$ ipython --no-banner

In [1]: import numpy as np

In [2]: np.set_printoptions(precision=2, suppress=True, linewidth=120, sign=" ")

In [3]: tidy = lambda a: np.round(a, 2) + 0

In [4]: m1 = np.array([[-2.0, 1.0, 1.0], [1.0, -2.0, 1.0], [1.0, 1.0, -2.0]])

In [5]: # symmetric, so the eigenvalues are real

In [6]: vec = np.array([1, 1, 0])

In [7]: m1 * vec
Out[7]: 
array([[-2.,  1.,  0.],
       [ 1., -2.,  0.],
       [ 1.,  1., -0.]])

In [8]: (m1 * vec).sum(axis=1)
Out[8]: array([-1., -1.,  2.])

In [9]: m1 @ np.ones(3)
Out[9]: array([ 0.,  0.,  0.])

In [10]: np.linalg.norm(m1 @ vec) <= np.linalg.norm(m1, 2) * np.linalg.norm(vec) + 1e-9
Out[10]: np.True_

In [11]: print((m1 @ vec).argmax())
2

In [12]: m1 @ np.eye(3)[1]
Out[12]: array([ 1., -2.,  1.])

In [13]: rank = np.linalg.matrix_rank(m1)

In [14]: rank
Out[14]: np.int64(2)

In [15]: N = np.linalg.svd(m1)[2][rank:].T

In [16]: np.linalg.matrix_rank(m1.T @ m1), np.linalg.matrix_rank(m1 @ m1.T)
Out[16]: (np.int64(2), np.int64(2))

In [17]: data = np.loadtxt("dump.csv", delimiter=",")

In [18]: data
Out[18]: 
array([[ -2.,  -6., -10.],
       [ -5.,  -1.,   1.],
       [ -9.,  -6.,  -6.],
       [ -7.,   0.,   4.]])

In [19]: # looks like rank 2

In [20]: U, sig, Vh = np.linalg.svd(data)

In [21]: np.argmax(sig[:-1] / (sig[1:] + 1e-6)) + 1
Out[21]: np.int64(2)

In [22]: tidy(sig)
Out[22]: array([ 16.37,  10.82,   0.  ])

In [23]: other = U[:, :2] @ np.diag(sig[:2]) @ Vh[:2]

In [24]: np.linalg.matrix_rank(data, rtol=0.05)
Out[24]: np.int64(2)

In [25]: tidy(np.linalg.norm(data - other) / np.linalg.norm(data))
Out[25]: np.float64(0.0)

In [26]: tidy(np.linalg.norm(data - other, 2)), tidy(sig[2])
Out[26]: (np.float64(0.0), np.float64(0.0))

In [27]: print(np.linalg.matrix_rank(other))
2

In [28]: tidy(other)
Out[28]: 
array([[ -2.,  -6., -10.],
       [ -5.,  -1.,   1.],
       [ -9.,  -6.,  -6.],
       [ -7.,   0.,   4.]])

In [29]: th = np.radians(90)

In [30]: R = np.eye(3)

In [31]: R[2, 2] = R[0, 0] = np.cos(th)

In [32]: R[2, 0], R[0, 2] = -np.sin(th), np.sin(th)

In [33]: print(tidy(R))
[[ 0.  0.  1.]
 [ 0.  1.  0.]
 [-1.  0.  0.]]

In [34]: other = data @ R.T

In [35]: tidy(np.linalg.svd(data, compute_uv=False)), tidy(np.linalg.svd(other, compute_uv=False))
Out[35]: (array([ 16.37,  10.82,   0.  ]), array([ 16.37,  10.82,   0.  ]))

In [36]: tidy(other)
Out[36]: 
array([[-10.,  -6.,   2.],
       [  1.,  -1.,   5.],
       [ -6.,  -6.,   9.],
       [  4.,   0.,   7.]])

In [37]: np.abs(other - data).max(axis=0)
Out[37]: array([ 11.,   0.,  15.])

In [38]: np.allclose(np.linalg.norm(data, axis=1), np.linalg.norm(other, axis=1))
Out[38]: True

In [39]: vec = np.array([0, 1, 2])

In [40]: data @ np.eye(3)[1]
Out[40]: array([-6., -1., -6.,  0.])

In [41]: data @ np.ones(3)
Out[41]: array([-18.,  -5., -21.,  -3.])

In [42]: print(data @ (2 * vec))
[-52.   2. -36.  16.]

In [43]: data @ vec
Out[43]: array([-26.,   1., -18.,   8.])

In [44]: np.sign((data @ vec).round(6))
Out[44]: array([-1.,  1., -1.,  1.])

In [45]: print((data * vec).sum(axis=1))
[-26.   1. -18.   8.]

In [46]: other = np.array([[-1, 0, -3], [3, -1, 2], [0, 0, 1]])

In [47]: np.linalg.matrix_rank(data @ other)
Out[47]: np.int64(2)

In [48]: np.vstack([data, other.T]).shape
Out[48]: (7, 3)

In [49]: print(data @ other)
[[-16.   6. -16.]
 [  2.   1.  14.]
 [ -9.   6.   9.]
 [  7.   0.  25.]]

In [50]: sig = 10 * 0.5 ** np.arange(3)

In [51]: O, _ = np.linalg.qr(np.array([[0.2, -0.5, 1.1], [-2.1, 0.8, -1.7], [1.1, 1.9, -1.5]]))

In [52]: rng = np.random.default_rng(579)

In [53]: A = rng.normal(size=(12, 3)) * sig @ O

In [54]: tidy(A)
Out[54]: 
array([[-2.63,  0.86,  0.6 ],
       [ 2.28, -2.15, -2.08],
       [-1.56,  2.65, -5.47],
       [-1.16, -1.6 ,  5.32],
       [-1.6 ,  1.69, -4.49],
       [ 3.23,  2.85,  1.44],
       [-0.58, -3.13, 10.34],
       [ 6.63,  1.43,  7.58],
       [-0.63,  0.14,  2.92],
       [ 4.58,  1.73, -4.01],
       [ 8.36, -3.62,  9.42],
       [ 1.16,  1.98, -6.23]])

In [55]: gram = np.cov(A, rowvar=False)

In [56]: print(np.argsort(-A.std(axis=0).round(6), kind="stable"))
[ 2  0  1]

In [57]: print(tidy(gram))
[[12.6  -1.46  7.31]
 [-1.46  5.19 -9.06]
 [ 7.31 -9.06 34.75]]

In [58]: tidy(np.corrcoef(A[:, 0], A[:, 1])[0, 1])
Out[58]: np.float64(-0.18)

In [59]: print(tidy(A.std(axis=0)))
[ 3.4   2.18  5.64]

In [60]: tidy(np.linalg.eigvalsh(gram)[::-1])
Out[60]: array([ 39.37,  10.58,   2.6 ])

In [61]: vec = np.array([2, -1, -1])

In [62]: rhs = A @ vec

In [63]: tidy(np.linalg.pinv(A) @ A)
Out[63]: 
array([[ 1.,  0.,  0.],
       [ 0.,  1.,  0.],
       [ 0.,  0.,  1.]])

In [64]: tidy(np.linalg.solve(A.T @ A, A.T @ rhs))
Out[64]: array([ 2., -1., -1.])

In [65]: rhs = rhs + 0.3 * rng.normal(size=12)

In [66]: tidy(rhs)
Out[66]: array([-6.41,  8.84, -0.54, -5.8 , -0.29,  1.85, -8.42,  4.11, -4.82, 11.46, 11.08,  6.91])

In [67]: beta, *_ = np.linalg.lstsq(A, rhs)

In [68]: tidy(beta)
Out[68]: array([ 2.01, -1.06, -1.02])

In [69]: beta.round()
Out[69]: array([ 2., -1., -1.])

In [70]: tidy(np.linalg.norm(rhs - A @ beta))
Out[70]: np.float64(0.78)

In [71]: other = A + rng.integers(-2, 3, (12, 2)) @ rng.integers(-2, 3, (2, 3))

In [72]: tidy(other)
Out[72]: 
array([[-0.63,  0.86, -0.4 ],
       [ 6.28, -2.15, -4.08],
       [-3.56,  2.65, -4.47],
       [ 0.84, -1.6 ,  4.32],
       [ 2.4 ,  1.69, -6.49],
       [ 3.23,  2.85,  1.44],
       [-0.58, -3.13, 10.34],
       [ 2.63,  1.43,  9.58],
       [-2.63,  0.14,  3.92],
       [ 0.58,  1.73, -2.01],
       [ 6.36, -3.62, 10.42],
       [-2.84,  1.98, -4.23]])

In [73]: tidy(np.abs(other - A).sum(axis=1))
Out[73]: array([ 3.,  6.,  3.,  3.,  6.,  0.,  0.,  6.,  3.,  6.,  3.,  6.])

In [74]: def softmax(z):
    ...:     e = np.exp(z - z.max(axis=-1, keepdims=True))
    ...:     return e / e.sum(axis=-1, keepdims=True)
    ...: 

In [75]: print(tidy(softmax(A).sum(axis=1)))
[ 1.  1.  1.  1.  1.  1.  1.  1.  1.  1.  1.  1.]

In [76]: S = A @ A.T / np.sqrt(3)

In [77]: tidy(softmax(S)[4] @ A)
Out[77]: array([-0.94,  2.47, -5.62])
